$ python3 -q
>>> import numpy as np
>>> import numpy.linalg as la
>>> np.set_printoptions(precision=3, suppress=True, linewidth=200)
>>> rd = lambda a: np.round(a, 3) + 0
>>> A2 = np.array([[5, -8, -1, -5], [7, 9, -6, 2], [7, 3, -8, 7], [-9, 0, 4, 4]])
>>> W0 = np.triu(A2)
>>> print(W0)
[[ 5 -8 -1 -5]
 [ 0  9 -6  2]
 [ 0  0 -8  7]
 [ 0  0  0  4]]
>>> q, vecs = la.qr(W0[:, :2])[0], la.qr(W0[:, 2:])[0]
>>> sv = la.svd(q.T @ vecs, compute_uv=False)
>>> print((sv > 0.9).sum())
0
>>> print(rd(sv))
[0.868 0.496]
>>> print(rd(np.degrees(np.arccos(sv.clip(0, 1)))))
[29.716 60.284]
>>> f = np.array([0, 2, 0])
>>> print(np.cross(W0[0, :3], W0[3, :3]))
[0 0 0]
>>> print(np.array([np.convolve(row, f, "same") for row in W0]))
[[ 10 -16  -2 -10]
 [  0  18 -12   4]
 [  0   0 -16  14]
 [  0   0   0   8]]
>>> proj = np.triu(np.array([[4, 3, 7, 6], [5, 1, 7, 8], [4, 9, 1, 2], [7, 3, 4, 4]]), 1) + np.eye(4)
>>> A2 = proj @ W0 @ la.inv(proj)
>>> print(A2)
[[   5.    4. -138.  288.]
 [   0.    9. -125.  261.]
 [   0.    0.   -8.   31.]
 [   0.    0.    0.    4.]]
>>> print(np.trace(A2), np.trace(W0))
10.0 10
>>> print(rd(la.det(A2)))
-1440.0
>>> print(la.matrix_rank(A2))
4
>>> print(proj @ W0 - W0 @ proj)
[[   0.   12.  -53.  115.]
 [   0.    0. -119.   21.]
 [   0.    0.    0.   24.]
 [   0.    0.    0.    0.]]
>>> print([int(la.matrix_rank(la.matrix_power(W0, p))) for p in range(1, 5)])
[4, 4, 4, 4]
>>> print(W0 @ W0)
[[  25 -112   51  -68]
 [   0   81   -6  -16]
 [   0    0   64  -28]
 [   0    0    0   16]]
>>> A = np.load("test18.npy")
>>> print(A)
[[4. 5. 0. 0. 0.]
 [5. 0. 5. 0. 0.]
 [0. 5. 1. 5. 0.]
 [0. 0. 5. 0. 5.]
 [0. 0. 0. 5. 0.]]
>>> A2 = np.array([[2, 2], [-1, 2]])
>>> basis = np.kron(A2, A)
>>> print(rd(la.norm(basis, 2)), rd(la.norm(A2, 2) * la.norm(A, 2)))
28.66 28.66
>>> print(la.matrix_rank(basis))
10
>>> print(basis)
[[ 8. 10.  0.  0.  0.  8. 10.  0.  0.  0.]
 [10.  0. 10.  0.  0. 10.  0. 10.  0.  0.]
 [ 0. 10.  2. 10.  0.  0. 10.  2. 10.  0.]
 [ 0.  0. 10.  0. 10.  0.  0. 10.  0. 10.]
 [ 0.  0.  0. 10.  0.  0.  0.  0. 10.  0.]
 [-4. -5. -0. -0. -0.  8. 10.  0.  0.  0.]
 [-5. -0. -5. -0. -0. 10.  0. 10.  0.  0.]
 [-0. -5. -1. -5. -0.  0. 10.  2. 10.  0.]
 [-0. -0. -5. -0. -5.  0.  0. 10.  0. 10.]
 [-0. -0. -0. -5. -0.  0.  0.  0. 10.  0.]]
>>> print(basis.shape)
(10, 10)
>>> C2 = basis.T @ basis
>>> print(la.matrix_rank(C2))
10
>>> print(np.trace(C2), (basis ** 2).sum())
2821.0 2821.0
>>> print(rd(la.eigvalsh(C2)[::-1]))
[821.386 591.857 365.061 356.845 263.048 162.45  158.598  72.2    20.462   9.094]
>>> print((basis @ basis.T).shape)
(10, 10)
>>> J = np.load("mat.npy")
>>> print(J)
[[  0  -3  10  10  -8   0   0   6   4   4]
 [  3   0 -12  -9  11  -3  -7 -11  -6   4]
 [-10  12   0  -4  -7   5  -2  -7   3  -8]
 [-10   9   4   0   8  -1  12 -13  -9  10]
 [  8 -11   7  -8   0   3   6   4  11  -1]
 [  0   3  -5   1  -3   0  -8   4  -7   1]
 [  0   7   2 -12  -6   8   0   9   2 -18]
 [ -6  11   7  13  -4  -4  -9   0   1   9]
 [ -4   6  -3   9 -11   7  -2  -1   0   7]
 [ -4  -4   8 -10   1  -1  18  -9  -7   0]]
>>> t = np.radians(36)
>>> Rm = np.eye(10)
>>> Rm[9, 9] = Rm[0, 0] = np.cos(t)
>>> Rm[9, 0], Rm[0, 9] = -np.sin(t), np.sin(t)
>>> print(rd(Rm))
[[ 0.809  0.     0.     0.     0.     0.     0.     0.     0.     0.588]
 [ 0.     1.     0.     0.     0.     0.     0.     0.     0.     0.   ]
 [ 0.     0.     1.     0.     0.     0.     0.     0.     0.     0.   ]
 [ 0.     0.     0.     1.     0.     0.     0.     0.     0.     0.   ]
 [ 0.     0.     0.     0.     1.     0.     0.     0.     0.     0.   ]
 [ 0.     0.     0.     0.     0.     1.     0.     0.     0.     0.   ]
 [ 0.     0.     0.     0.     0.     0.     1.     0.     0.     0.   ]
 [ 0.     0.     0.     0.     0.     0.     0.     1.     0.     0.   ]
 [ 0.     0.     0.     0.     0.     0.     0.     0.     1.     0.   ]
 [-0.588  0.     0.     0.     0.     0.     0.     0.     0.     0.809]]
>>> A2 = J @ Rm.T
>>> print(np.allclose(la.norm(J, axis=1), la.norm(A2, axis=1)))
True
>>> print(np.allclose(J @ J.T, A2 @ A2.T))
True
>>> x0 = np.array([5, 1, 4, 4, 4, 0, 0, 5, 2, 3])
>>> y = Rm @ x0
>>> c, lr = np.zeros(10), 1 / la.norm(Rm, 2) ** 2
>>> for i in range(40):
...     c -= lr * Rm.T @ (Rm @ c - y)
...     if i % 10 == 0: print(i, round(la.norm(Rm @ c - y), 3))
... 
0 0.0
10 0.0
20 0.0
30 0.0
>>> print(c)
[5. 1. 4. 4. 4. 0. 0. 5. 2. 3.]
>>> x0 = np.array([1, 0, 3, 3, 3, 3, 3, 1, 1, 3])
>>> y = J @ x0
>>> print(y)
[ 58 -62 -62  67  44 -45 -67  31  16  28]
>>> print(rd(la.solve(J.T, J[5])))
[0. 0. 0. 0. 0. 1. 0. 0. 0. 0.]
>>> print(rd(la.solve(J, J[:, 1])))
[0. 1. 0. 0. 0. 0. 0. 0. 0. 0.]
>>> print(rd(la.solve(J, y)))
[1. 0. 3. 3. 3. 3. 3. 1. 1. 3.]
>>> q, Rm = la.qr(J)
>>> print(np.allclose(Rm.T @ Rm, J.T @ J))
True
>>> print(q.shape, Rm.shape)
(10, 10) (10, 10)
>>> mat = np.loadtxt("layer14.csv", delimiter=",")
>>> print(rd(mat))
[[ -4.014   9.935 -19.812  -3.942  -7.928  11.899 -11.884  15.856  23.769]
 [ -4.2     8.819 -16.697  -3.007  -6.736  10.213  -9.961  13.438  19.922]
 [ -4.267   7.79  -14.004  -2.237  -5.716   8.741  -8.288  11.314  16.576]
 [ -4.239   6.889 -11.79   -1.639  -4.885   7.518  -6.905   9.538  13.811]
 [ -4.055   5.649  -8.984  -0.943  -3.841   5.941  -5.143   7.243  10.286]
 [ -3.985   5.353  -8.358  -0.8    -3.61    5.584  -4.748   6.722   9.496]
 [ -3.486   3.93   -5.583  -0.24   -2.587   3.965  -2.996   4.374   5.991]
 [ -2.49    2.24   -2.849   0.114  -1.561   2.262  -1.289   1.99    2.577]
 [ -2.367   2.079  -2.622   0.128  -1.471   2.111  -1.151   1.791   2.302]
 [ -2.288   1.979  -2.484   0.135  -1.416   2.018  -1.068   1.67    2.136]
 [ -1.601   1.216  -1.506   0.14   -0.998   1.322  -0.507   0.831   1.015]
 [ -1.493   1.111  -1.381   0.133  -0.939   1.226  -0.442   0.729   0.883]
 [ -1.012   0.684  -0.887   0.091  -0.681   0.829  -0.206   0.355   0.413]
 [ -1.004   0.677  -0.879   0.091  -0.676   0.823  -0.203   0.35    0.407]
 [ -0.701   0.441  -0.609   0.057  -0.507   0.587  -0.102   0.182   0.204]
 [ -0.671   0.42   -0.584   0.054  -0.49    0.564  -0.094   0.168   0.188]
 [ -0.513   0.308  -0.45    0.036  -0.394   0.441  -0.056   0.103   0.113]
 [ -0.218   0.119  -0.201   0.009  -0.19    0.2    -0.011   0.021   0.022]
 [ -0.09    0.047  -0.087   0.002  -0.085   0.087  -0.002   0.004   0.004]
 [  0.082  -0.039   0.086   0.002   0.088  -0.086  -0.002   0.004   0.004]
 [  0.371  -0.125   0.569   0.089   0.62   -0.55   -0.052   0.122   0.104]
 [  0.417  -0.087   0.891   0.208   0.983  -0.833  -0.092   0.242   0.184]
 [  0.309   0.075   1.497   0.503   1.636  -1.315  -0.139   0.46    0.278]
 [  0.223   0.157   1.741   0.636   1.888  -1.496  -0.147   0.538   0.293]
 [ -1.097   1.058   4.154   2.096   4.134  -3.096   0.02    1.019  -0.039]
 [ -1.61    1.353   4.953   2.598   4.818  -3.586   0.135   1.096  -0.27 ]
 [ -1.752   1.432   5.169   2.735   5.     -3.717   0.17    1.113  -0.34 ]
 [ -2.524   1.847   6.326   3.465   5.951  -4.406   0.375   1.17   -0.751]
 [ -3.847   2.512   8.264   4.689   7.485  -5.53    0.779   1.176  -1.557]
 [ -4.467   2.808   9.16    5.254   8.176  -6.041   0.984   1.15   -1.969]
 [ -5.37    3.228  10.463   6.073   9.163  -6.776   1.3     1.086  -2.6  ]
 [ -5.657   3.359  10.876   6.333   9.472  -7.008   1.404   1.06   -2.808]
 [ -6.149   3.579  11.582   6.775   9.997  -7.402   1.585   1.01   -3.171]
 [ -7.181   4.032  13.065   7.703  11.086  -8.224   1.979   0.882  -3.959]
 [ -7.649   4.232  13.737   8.122  11.574  -8.595   2.163   0.816  -4.326]
 [ -8.103   4.425  14.389   8.528  12.044  -8.953   2.344   0.747  -4.689]
 [ -9.858   5.15   16.912  10.094  13.842 -10.33    3.07    0.442  -6.14 ]
 [-10.542   5.425  17.897  10.703  14.535 -10.864   3.362   0.309  -6.724]
 [-10.999   5.607  18.555  11.11   14.996 -11.221   3.56    0.215  -7.119]]
>>> cen = mat - mat.mean(axis=0)
>>> U, sv, vt = la.svd(cen, full_matrices=False)
>>> print((np.sign(U[:, 0]) == np.sign(U[0, 0])).astype(int))
[1 1 1 1 1 1 1 1 1 1 1 1 1 1 1 1 1 1 1 1 1 1 1 0 0 0 0 0 0 0 0 0 0 0 0 0 0 0 0]
>>> print(rd((sv ** 2).sum() ** 2 / (sv ** 4).sum()))
1.281
>>> print(np.abs(vt[0]).argmax())
2
>>> print(la.matrix_rank(cen))
3
>>> print(np.searchsorted(np.cumsum(sv ** 2) / (sv ** 2).sum(), 0.9) + 1)
2
>>> d = la.norm(mat[:, None] - mat[None], axis=-1)
>>> print(np.unravel_index(d.round(6).argmax(), d.shape))
(np.int64(0), np.int64(38))
>>> print(d.shape)
(39, 39)
>>> print((d + 1e9 * np.eye(39)).round(6).argmin(axis=1))
[ 1  2  3  2  5  4  5  8  9  8 11 10 13 12 15 14 15 18 17 18 21 20 23 22 25 26 25 26 29 28 31 30 31 34 35 34 37 38 37]
>>> rng = np.random.default_rng(77049)
>>> lab = rng.integers(0, 3, 6)
>>> X = (lab[:, None] == lab) * 2 + np.eye(6)
>>> print(X)
[[3. 0. 2. 0. 2. 0.]
 [0. 3. 0. 2. 0. 0.]
 [2. 0. 3. 0. 2. 0.]
 [0. 2. 0. 3. 0. 0.]
 [2. 0. 2. 0. 3. 0.]
 [0. 0. 0. 0. 0. 3.]]
>>> x0 = np.ones(6)
>>> for _ in range(6):
...     x0 = X @ x0
...     x0 /= la.norm(x0)
...     print(round(x0 @ X @ x0, 3))
... 
6.34
6.669
6.83
6.912
6.955
6.977
>>> print(rd(x0))
[0.574 0.076 0.574 0.076 0.574 0.004]
>>> f = np.array([-2, -3, -3, -1, -2, 0])
>>> A2 = X + np.outer(f, np.eye(6)[0])
>>> print(rd(la.det(A2) / la.det(X)), rd(1 + la.solve(X, f)[0]))
1.0 1.0
>>> def softmax(z):
...     e = np.exp(z - z.max(axis=-1, keepdims=True))
...     return e / e.sum(axis=-1, keepdims=True)
... 
>>> print(rd(softmax(X[2] + -3)))
[0.195 0.026 0.53  0.026 0.195 0.026]
>>> print(rd(softmax(X).sum(axis=1)))
[1. 1. 1. 1. 1. 1.]
>>> print(rd(softmax(X[2])))
[0.195 0.026 0.53  0.026 0.195 0.026]
>>> print(rd(softmax(10 * X[2])))
[0. 0. 1. 0. 0. 0.]
>>> att = X @ X.T / np.sqrt(6)
>>> print(rd(softmax(att + np.triu(np.full(att.shape, -np.inf), 1))))
[[1.    0.    0.    0.    0.    0.   ]
 [0.005 0.995 0.    0.    0.    0.   ]
 [0.399 0.001 0.6   0.    0.    0.   ]
 [0.003 0.397 0.003 0.597 0.    0.   ]
 [0.285 0.    0.285 0.    0.429 0.   ]
 [0.023 0.023 0.023 0.023 0.023 0.887]]
>>> print(rd(softmax(att)[2] @ X))
[2.283 0.002 2.426 0.002 2.283 0.001]
